>>> import numpy as np
>>> np.set_printoptions(suppress=True, linewidth=200)
>>> def rd(a):
...     return np.round(a, 2) + 0
... 
>>> M = np.array([[-3.0, 5.0, 0.0, -4.0, 5.0],
...     [3.0, 3.0, 3.0, -3.0, -8.0],
...     [-3.0, -3.0, -1.0, -2.0, -8.0],
...     [0.0, 1.0, 5.0, 5.0, -3.0],
...     [0.0, 0.0, 0.0, 0.0, 9.0]])
>>> rd(np.linalg.eigvals(M))
array([-5.18+0.j  ,  6.73+0.j  ,  1.22+4.75j,  1.22-4.75j,  9.  +0.j  ])
>>> rd(np.linalg.det(M[::-1]))
np.float64(-7533.0)
>>> np.einsum("ii->", M)
np.float64(13.0)
>>> rd(np.poly(M))
array([    1.,   -13.,    29.,   111., -1269.,  7533.])
>>> np.kron(np.eye(2, dtype=int), M)
array([[-3.,  5.,  0., -4.,  5., -0.,  0.,  0., -0.,  0.],
       [ 3.,  3.,  3., -3., -8.,  0.,  0.,  0., -0., -0.],
       [-3., -3., -1., -2., -8., -0., -0., -0., -0., -0.],
       [ 0.,  1.,  5.,  5., -3.,  0.,  0.,  0.,  0., -0.],
       [ 0.,  0.,  0.,  0.,  9.,  0.,  0.,  0.,  0.,  0.],
       [-0.,  0.,  0., -0.,  0., -3.,  5.,  0., -4.,  5.],
       [ 0.,  0.,  0., -0., -0.,  3.,  3.,  3., -3., -8.],
       [-0., -0., -0., -0., -0., -3., -3., -1., -2., -8.],
       [ 0.,  0.,  0.,  0., -0.,  0.,  1.,  5.,  5., -3.],
       [ 0.,  0.,  0.,  0.,  0.,  0.,  0.,  0.,  0.,  9.]])
>>> rd(np.linalg.eigvals(M).sum().real)
np.float64(13.0)
>>> rd(np.linalg.det(2 * M)), rd(np.linalg.det(M))
(np.float64(-241056.0), np.float64(-7533.0))
